$ python3 -q
>>> import numpy as np
>>> np.set_printoptions(precision=1, suppress=True, linewidth=100, sign=" ")
>>> X = np.loadtxt("sample0.csv", delimiter=",")
>>> X
array([[ 2.,  1.,  0.,  1.],
       [ 0.,  2.,  2.,  2.],
       [ 0.,  0.,  1.,  2.],
       [ 0.,  0.,  0.,  0.]])
>>> round(np.trace(np.linalg.pinv(X) @ X), 1)
np.float64(3.0)
>>> np.abs(np.diag(np.linalg.qr(X)[1])) > 1e-9
array([ True,  True,  True, False])
>>> np.round(X @ np.linalg.pinv(X) @ X, 1) + 0
array([[ 2.,  1.,  0.,  1.],
       [ 0.,  2.,  2.,  2.],
       [ 0.,  0.,  1.,  2.],
       [ 0.,  0.,  0.,  0.]])
>>> np.unique(X.round(6), axis=0).shape
(4, 4)
>>> np.linalg.matrix_power(X, 2)
array([[ 4.,  4.,  2.,  4.],
       [ 0.,  4.,  6.,  8.],
       [ 0.,  0.,  1.,  2.],
       [ 0.,  0.,  0.,  0.]])
>>> np.trace(X)
np.float64(5.0)
>>> X @ X
array([[ 4.,  4.,  2.,  4.],
       [ 0.,  4.,  6.,  8.],
       [ 0.,  0.,  1.,  2.],
       [ 0.,  0.,  0.,  0.]])
>>> np.round(np.linalg.det(X), 1)
np.float64(0.0)
>>> def softmax(z):
...     e = np.exp(z - z.max(axis=-1, keepdims=True))
...     return e / e.sum(axis=-1, keepdims=True)
... 
>>> softmax(X[0] + 5)
array([ 0.5,  0.2,  0.1,  0.2])
>>> att = X @ X.T / np.sqrt(4)
>>> softmax(att).round(6).argmax(axis=1)
array([ 0,  1,  1,  0])
>>> np.round(softmax(att + np.triu(np.full(att.shape, -np.inf), 1)), 1) + 0
array([[ 1. ,  0. ,  0. ,  0. ],
       [ 0. ,  1. ,  0. ,  0. ],
       [ 0.1,  0.6,  0.3,  0. ],
       [ 0.2,  0.2,  0.2,  0.2]])
>>> np.einsum("ii->", X)
np.float64(5.0)
>>> np.kron(np.eye(2, dtype=int), X)
array([[ 2.,  1.,  0.,  1.,  0.,  0.,  0.,  0.],
       [ 0.,  2.,  2.,  2.,  0.,  0.,  0.,  0.],
       [ 0.,  0.,  1.,  2.,  0.,  0.,  0.,  0.],
       [ 0.,  0.,  0.,  0.,  0.,  0.,  0.,  0.],
       [ 0.,  0.,  0.,  0.,  2.,  1.,  0.,  1.],
       [ 0.,  0.,  0.,  0.,  0.,  2.,  2.,  2.],
       [ 0.,  0.,  0.,  0.,  0.,  0.,  1.,  2.],
       [ 0.,  0.,  0.,  0.,  0.,  0.,  0.,  0.]])
>>> round(float(np.linalg.det(2 * X)), 1), round(float(np.linalg.det(X)), 1)
(0.0, 0.0)
>>> np.poly(X)
array([ 1., -5.,  8., -4.,  0.])
>>> hat = np.triu(np.array([[-4, 3, 5, 3], [0, -3, -2, -4], [4, 5, -3, 4], [3, -4, 3, 1]]), 1) + np.eye(4)
>>> A2 = hat @ X @ np.linalg.inv(hat)
>>> np.linalg.matrix_rank(A2)
np.int64(3)
>>> np.trace(A2), np.trace(X)
(np.float64(5.0), np.float64(5.0))
>>> round(float(np.linalg.det(A2)), 1)
0.0
>>> hat @ X - X @ hat
array([[ 0.,  0.,  3., 14.],
       [ 0.,  0.,  2., -4.],
       [ 0.,  0.,  0., -4.],
       [ 0.,  0.,  0.,  0.]])
>>> feats = np.loadtxt("run17.csv", delimiter=",")
>>> feats
array([[ 0.,  0.,  0.,  1.,  0.],
       [ 0.,  0.,  3.,  0.,  0.],
       [ 0.,  1.,  0.,  0.,  0.],
       [ 0.,  0.,  0.,  0., -5.],
       [ 2.,  0.,  0.,  0.,  0.]])
>>> q, Rm = np.linalg.qr(feats)
>>> np.trace(q @ q.T)
np.float64(5.0)
>>> np.abs(np.diag(Rm))
array([ 2.,  1.,  3.,  1.,  5.])
>>> abs(Rm[0, 0]), round(np.linalg.norm(feats[:, 0]), 1)
(np.float64(2.0), np.float64(2.0))
>>> Rm
array([[-2.,  0.,  0.,  0.,  0.],
       [ 0., -1.,  0.,  0.,  0.],
       [ 0.,  0., -3.,  0.,  0.],
       [ 0.,  0.,  0., -1.,  0.],
       [ 0.,  0.,  0.,  0., -5.]])
>>> q.shape, Rm.shape
((5, 5), (5, 5))
>>> A2 = np.array([[-3, -1, 0], [0, 0, 1], [0, 2, 2], [1, 1, -1], [2, 1, 3]])
>>> np.vstack([feats, A2.T]).shape
(8, 5)
>>> np.einsum("ik,kj->ij", feats, A2)
array([[  1.,   1.,  -1.],
       [  0.,   6.,   6.],
       [  0.,   0.,   1.],
       [-10.,  -5., -15.],
       [ -6.,  -2.,   0.]])
>>> A2.T @ feats.T
array([[  1.,   0.,   0., -10.,  -6.],
       [  1.,   6.,   0.,  -5.,  -2.],
       [ -1.,   6.,   1., -15.,   0.]])
>>> feats @ A2
array([[  1.,   1.,  -1.],
       [  0.,   6.,   6.],
       [  0.,   0.,   1.],
       [-10.,  -5., -15.],
       [ -6.,  -2.,   0.]])
>>> np.linalg.matrix_rank(feats @ A2)
np.int64(3)
>>> Z = 20 * np.array([[0.5, -1.8, -0.8, 1.1, 2.0, 0.8],
...     [1.0, -0.4, 0.7, 1.0, -0.4, -1.0],
...     [0.3, -0.2, -1.5, 0.7, -0.7, -0.2]])
>>> rng = np.random.default_rng(45)
>>> idx = rng.integers(0, 3, 30)
>>> data = Z[idx] + rng.normal(size=(30, 6))
>>> data
array([[  4.5,  -3.9, -29.2,  13.8, -13.3,  -4.4],
       [ 19. ,  -9.5,  13.2,  21.5,  -8.2, -21.8],
       [  6. ,  -4.4, -30.5,  13.4, -14.8,  -4.4],
       [ 18.2,  -9.1,  13.7,  20.8,  -7.5, -18.1],
       [ 21.2,  -9.9,  14.5,  21. ,  -7.8, -21.9],
       [  5.6,  -4.8, -29.6,  15.2, -13.4,  -5. ],
       [  6.8,  -4. , -29. ,  13.7, -13.8,  -4.1],
       [  5.8,  -2.5, -29.1,  14.4, -15.4,  -4.7],
       [ 20. ,  -7.4,  12.3,  20.8,  -9.2, -21.3],
       [ 21. ,  -8.7,  14.3,  20.9,  -7.5, -21.2],
       [ 19.3,  -8.7,  14.3,  20.2,  -7. , -19.6],
       [  6.9,  -4.3, -30.4,  12.4, -14.7,  -5.8],
       [ 19.1,  -6.6,  14.2,  20. ,  -8.2, -20.6],
       [  5.9,  -3. , -31.1,  13.3, -15. ,  -4.4],
       [  8.6,  -2.2, -28. ,  12.7, -15.4,  -3.1],
       [ 19. ,  -7.7,  12.6,  21.1,  -8.1, -20.4],
       [ 12.8, -35.8, -17.1,  21.1,  41.2,  15. ],
       [ 21.5,  -9.3,  14.1,  18.7,  -7.1, -18.9],
       [ 20.3,  -8.4,  13.2,  19.6,  -9.5, -21. ],
       [  7.1,  -4.7, -30.2,  15.3, -13.8,  -4.1],
       [ 21. ,  -7.6,  14.3,  20.1,  -6.6, -18.4],
       [ 17.5,  -6.1,  14.7,  19.6,  -7.2, -21.5],
       [  6.3,  -2.8, -30.4,  11.6, -13.9,  -4.3],
       [  7.4,  -3.1, -28. ,  14.1, -13.3,  -3.3],
       [  9.4, -35.7, -13.4,  21.5,  40.6,  15.9],
       [  6.9,  -4.8, -28.5,  13.9, -14.2,  -4.5],
       [  6.5,  -4.9, -29.1,  13.4, -14.1,  -2.7],
       [ 21.5,  -7.8,  13.5,  20. ,  -7.2, -19.8],
       [ 20.6,  -6.8,  12.2,  20.1,  -7.9, -20.5],
       [  6.5,  -4.8, -30.4,  13.7, -12.1,  -5.1]])
>>> Xc = data - data.mean(axis=0)
>>> U, s, Vt = np.linalg.svd(Xc, full_matrices=False)
>>> np.searchsorted(np.cumsum(s ** 2) / (s ** 2).sum(), 0.9) + 1
np.int64(2)
>>> np.round(Vt[0] * np.sign(Vt[0, np.abs(Vt[0]).argmax()]), 1) + 0
array([ 0.3,  0. ,  0.9,  0.1,  0.1, -0.4])
>>> np.abs(Vt[-1])
array([ 0.2,  0.5,  0.1,  0.8,  0.2,  0.1])
>>> round((s ** 2).sum() ** 2 / (s ** 4).sum(), 1)
np.float64(1.8)
>>> np.abs(Vt[0]).argmax()
np.int64(2)
